% python3 -q
>>> import numpy as np
>>> np.set_printoptions(precision=2, suppress=True, linewidth=100, sign=" ")
>>> feats = np.load("test16.npy")
>>> feats
array([[ 2,  0,  3, -2, -2],
       [ 0,  2,  0,  3, -2],
       [ 3,  0,  2,  0,  3],
       [-2,  3,  0,  2,  0],
       [-2, -2,  3,  0,  2]])
>>> ev, V = np.linalg.eigh(feats)
>>> np.abs(V[:, -1]).round(6).argmax()
np.int64(2)
>>> np.round(V @ np.diag(ev) @ V.T, 2) + 0
array([[ 2.,  0.,  3., -2., -2.],
       [ 0.,  2.,  0.,  3., -2.],
       [ 3.,  0.,  2.,  0.,  3.],
       [-2.,  3.,  0.,  2.,  0.],
       [-2., -2.,  3.,  0.,  2.]])
>>> np.unique(ev.round(6) + 0, return_counts=True)[1]
array([ 1,  1,  1,  1,  1])
>>> np.linalg.eigvalsh(feats @ feats)
array([  2.9 ,  13.31,  16.83,  22.1 ,  42.85])
>>> np.abs(V[:, -1])
array([ 0.38,  0.49,  0.5 ,  0.49,  0.38])
>>> np.round(V.T @ V, 2) + 0
array([[ 1.,  0.,  0.,  0.,  0.],
       [ 0.,  1.,  0.,  0.,  0.],
       [ 0.,  0.,  1.,  0.,  0.],
       [ 0.,  0.,  0.,  1.,  0.],
       [ 0.,  0.,  0.,  0.,  1.]])
>>> np.round(V.T @ feats @ V, 2) + 0
array([[-3.65,  0.  ,  0.  ,  0.  ,  0.  ],
       [ 0.  , -1.7 ,  0.  ,  0.  ,  0.  ],
       [ 0.  ,  0.  ,  4.1 ,  0.  ,  0.  ],
       [ 0.  ,  0.  ,  0.  ,  4.7 ,  0.  ],
       [ 0.  ,  0.  ,  0.  ,  0.  ,  6.55]])
>>> (ev > 1e-8).sum(), (ev < -1e-8).sum()
(np.int64(3), np.int64(2))
>>> np.linalg.svd(feats, compute_uv=False)
array([ 6.55,  4.7 ,  4.1 ,  3.65,  1.7 ])
>>> np.linalg.eigvalsh(feats + -2 * np.eye(5))
array([-5.65, -3.7 ,  2.1 ,  2.7 ,  4.55])
>>> ev, V = np.linalg.eigh(feats)
>>> vec = np.array([3, -4, -2, 3, 5])
>>> (np.sign(V[:, -1].round(6)) == np.sign(V[0, -1].round(6))).astype(int)
array([ 1,  0,  1,  0,  1])
>>> V * np.abs(ev) @ V.T
array([[ 4.44, -0.01,  0.6 , -0.95,  0.07],
       [-0.01,  3.64, -0.55,  1.61, -0.95],
       [ 0.6 , -0.55,  4.54, -0.55,  0.6 ],
       [-0.95,  1.61, -0.55,  3.64, -0.01],
       [ 0.07, -0.95,  0.6 , -0.01,  4.44]])
>>> np.linalg.eigvalsh(feats[1:, 1:])
array([-2.16, -0.16,  4.16,  6.16])
>>> vec = np.array([0, 3, 2, 1, 0])
>>> (feats @ vec).argmax()
np.int64(3)
>>> feats * vec
array([[ 0,  0,  6, -2,  0],
       [ 0,  6,  0,  3,  0],
       [ 0,  0,  4,  0,  0],
       [ 0,  9,  0,  2,  0],
       [ 0, -6,  6,  0,  0]])
>>> np.einsum("ij,j->i", feats, vec)
array([  4,   9,   4,  11,   0])
>>> np.linalg.norm(feats @ vec) <= np.linalg.norm(feats, 2) * np.linalg.norm(vec) + 1e-9
np.True_
